$ python -q
>>> import numpy as np
>>> np.set_printoptions(precision=1, suppress=True, linewidth=120, legacy="1.25")
>>> def rd(a):
...     return np.round(a, 1) + 0
... 
>>> M = np.load("x.npy")
>>> M
array([[-0.4, -1.1,  0.7,  9.2,  1.8,  1.2],
       [ 0.9, -0.7,  0.2,  5.8,  1.2,  0.4],
       [-0.3, -0.6,  1.1,  5.4,  1.1,  0.9],
       [-1.1,  0.2, -0.8,  3.9,  0.8,  0.5],
       [-1.1, -0.8, -0.1,  3.3,  0.7, -0.2],
       [-0.4,  0.2,  0.5,  6. ,  1.2, -0.7],
       [-0.7, -0.5,  0.4,  1.4,  0.3, -0.3],
       [-0.6,  0.1, -0.1, -4.2, -0.8, -1.4],
       [ 1.1,  0.8, -1.5,  0.5,  0.1,  0.2],
       [-1.5, -0.8, -2.3,  2. ,  0.4,  0.2],
       [-0.1,  0.9, -0.6, -1.9, -0.4, -1.7],
       [-0.7,  0.2, -0.3,  0.9,  0.2, -0.8],
       [-1.2, -0.7,  0.4, -3.8, -0.8, -0.6],
       [ 1. ,  1.3,  0.8,  0.5,  0.1, -0.8],
       [-0.2, -0.4,  0.6, -2.5, -0.5, -0.6],
       [ 0.5, -0.5, -0.3,  2.5,  0.5,  1.6],
       [ 0.8,  0.5, -0.5, -3.1, -0.6, -1.1],
       [-2.1, -1.3, -0.7, -0.6, -0.1,  0.3],
       [ 1.2,  0.1, -0.2, -1.6, -0.3,  0.2],
       [ 0.2,  0.8,  0.7, -4.6, -0.9,  1.2],
       [ 1.2, -0.6, -1.1,  0.5,  0.1, -1.9],
       [ 0.4, -0.4,  0.1,  5. ,  1. , -0.3],
       [ 0.1, -0.5, -1. , -4.9, -1. ,  0.8],
       [-0.4, -0.4, -0.8, -4.9, -1. ,  1.6],
       [ 0.4,  0.7, -1.5, -2.9, -0.6,  0.6],
       [-0.2,  1.1,  1. ,  4.1,  0.8,  1. ],
       [-0.4,  0.7,  0. , -4.1, -0.8, -1.7],
       [ 0.2, -0.1, -0.3, 11.4,  2.3,  0.5],
       [ 0. ,  0.1,  1.1, 10.5,  2.1, -0.2],
       [ 0.7, -1.2,  1. , -6.6, -1.3, -0.6],
       [ 0.7, -1.2, -2.9,  2.4,  0.5,  0.8],
       [-0.1, -0.2, -0.7, -5.5, -1.1,  0.4],
       [-0.4, -0.3, -0.1,  4. ,  0.8, -2.6],
       [-0.7,  0.3, -0.5,  5.4,  1.1, -0.3],
       [-1.1,  0. , -0.1, -4. , -0.8, -1.2],
       [ 0.3, -0.3, -0.7, -6.8, -1.4, -1.2],
       [ 0.8, -0.3, -1.4,  7. ,  1.4,  0.7],
       [-0.4,  1.4, -1.8, -4.1, -0.8, -0.7]])
>>> x0 = np.array([0, 4, 3, 4, 2, 2])
>>> a = np.maximum(M @ x0, 0)
>>> rd(M.T @ a)
array([ -19.4,  -55.4,   82.9, 2618. ,  525.3,   97.6])
>>> x0 = np.array([5, -3, -2, 2, 4, 4])
>>> rhs = M @ x0
>>> try:
...     np.linalg.solve(M, rhs)
... except np.linalg.LinAlgError as e:
...     print(e)
... 
Last 2 dimensions of the array must be square
>>> rd(np.linalg.solve(M.T @ M, M.T @ rhs))
array([ 5., -3., -2.,  2.,  4.,  4.])
>>> rd(np.linalg.lstsq(M, rhs)[0])
array([ 5., -3., -2.,  2.,  4.,  4.])
>>> rng = np.random.default_rng(6216)
>>> rhs = rhs + 0.1 * rng.normal(size=38)
>>> print(rd(rhs))
[ 30.3  24.2  16.7   8.5   5.9  10.4   0.1 -20.3   8.4   5.8 -14.2  -4.  -18.   -2.4 -10.5  18.   -9.3  -5.7   2.5
 -10.9   3.7  15.8  -6.6  -6.6  -2.8   9.1 -22.3  35.9  26.1 -15.7  22.8 -12.3  -0.1  10.7 -21.2 -20.3  30.  -16.8]
>>> beta, *_ = np.linalg.lstsq(M, rhs)
>>> print([round(float(np.linalg.norm(np.linalg.solve(M.T @ M + lam * np.eye(6), M.T @ rhs))), 2) for lam in (0, 1, 10, 100)])
[8.91, 7.57, 6.03, 3.15]
>>> print(beta.round())
[ 5. -3. -2.  2.  5.  4.]
>>> rd(M.T @ (rhs - M @ beta))
array([0., 0., 0., 0., 0., 0.])
>>> idx = rng.permutation(6)
>>> other = M[:, idx] * rng.choice([-1, 1], 6)
>>> print(other)
[[  0.4   1.8  -1.2   1.1  -9.2   0.7]
 [ -0.9   1.2  -0.4   0.7  -5.8   0.2]
 [  0.3   1.1  -0.9   0.6  -5.4   1.1]
 [  1.1   0.8  -0.5  -0.2  -3.9  -0.8]
 [  1.1   0.7   0.2   0.8  -3.3  -0.1]
 [  0.4   1.2   0.7  -0.2  -6.    0.5]
 [  0.7   0.3   0.3   0.5  -1.4   0.4]
 [  0.6  -0.8   1.4  -0.1   4.2  -0.1]
 [ -1.1   0.1  -0.2  -0.8  -0.5  -1.5]
 [  1.5   0.4  -0.2   0.8  -2.   -2.3]
 [  0.1  -0.4   1.7  -0.9   1.9  -0.6]
 [  0.7   0.2   0.8  -0.2  -0.9  -0.3]
 [  1.2  -0.8   0.6   0.7   3.8   0.4]
 [ -1.    0.1   0.8  -1.3  -0.5   0.8]
 [  0.2  -0.5   0.6   0.4   2.5   0.6]
 [ -0.5   0.5  -1.6   0.5  -2.5  -0.3]
 [ -0.8  -0.6   1.1  -0.5   3.1  -0.5]
 [  2.1  -0.1  -0.3   1.3   0.6  -0.7]
 [ -1.2  -0.3  -0.2  -0.1   1.6  -0.2]
 [ -0.2  -0.9  -1.2  -0.8   4.6   0.7]
 [ -1.2   0.1   1.9   0.6  -0.5  -1.1]
 [ -0.4   1.    0.3   0.4  -5.    0.1]
 [ -0.1  -1.   -0.8   0.5   4.9  -1. ]
 [  0.4  -1.   -1.6   0.4   4.9  -0.8]
 [ -0.4  -0.6  -0.6  -0.7   2.9  -1.5]
 [  0.2   0.8  -1.   -1.1  -4.1   1. ]
 [  0.4  -0.8   1.7  -0.7   4.1   0. ]
 [ -0.2   2.3  -0.5   0.1 -11.4  -0.3]
 [ -0.    2.1   0.2  -0.1 -10.5   1.1]
 [ -0.7  -1.3   0.6   1.2   6.6   1. ]
 [ -0.7   0.5  -0.8   1.2  -2.4  -2.9]
 [  0.1  -1.1  -0.4   0.2   5.5  -0.7]
 [  0.4   0.8   2.6   0.3  -4.   -0.1]
 [  0.7   1.1   0.3  -0.3  -5.4  -0.5]
 [  1.1  -0.8   1.2  -0.    4.   -0.1]
 [ -0.3  -1.4   1.2   0.3   6.8  -0.7]
 [ -0.8   1.4  -0.7   0.3  -7.   -1.4]
 [  0.4  -0.8   0.7  -1.4   4.1  -1.8]]
>>> U, _, Vt = np.linalg.svd(M.T @ other)
>>> idx
array([0, 4, 5, 1, 3, 2])
>>> rd(U @ Vt)
array([[-1.,  0.,  0.,  0.,  0.,  0.],
       [ 0.,  0.,  0., -1.,  0.,  0.],
       [ 0.,  0.,  0.,  0.,  0.,  1.],
       [ 0.,  0.,  0.,  0., -1.,  0.],
       [ 0.,  1.,  0.,  0.,  0.,  0.],
       [ 0.,  0., -1.,  0.,  0.,  0.]])
>>> print(rd(np.linalg.lstsq(M, other)[0]))
[[-1.  0.  0.  0.  0.  0.]
 [ 0.  0.  0. -1.  0.  0.]
 [ 0.  0.  0.  0.  0.  1.]
 [ 0.  0.  0.  0. -1.  0.]
 [ 0.  1.  0.  0.  0.  0.]
 [ 0.  0. -1.  0.  0.  0.]]
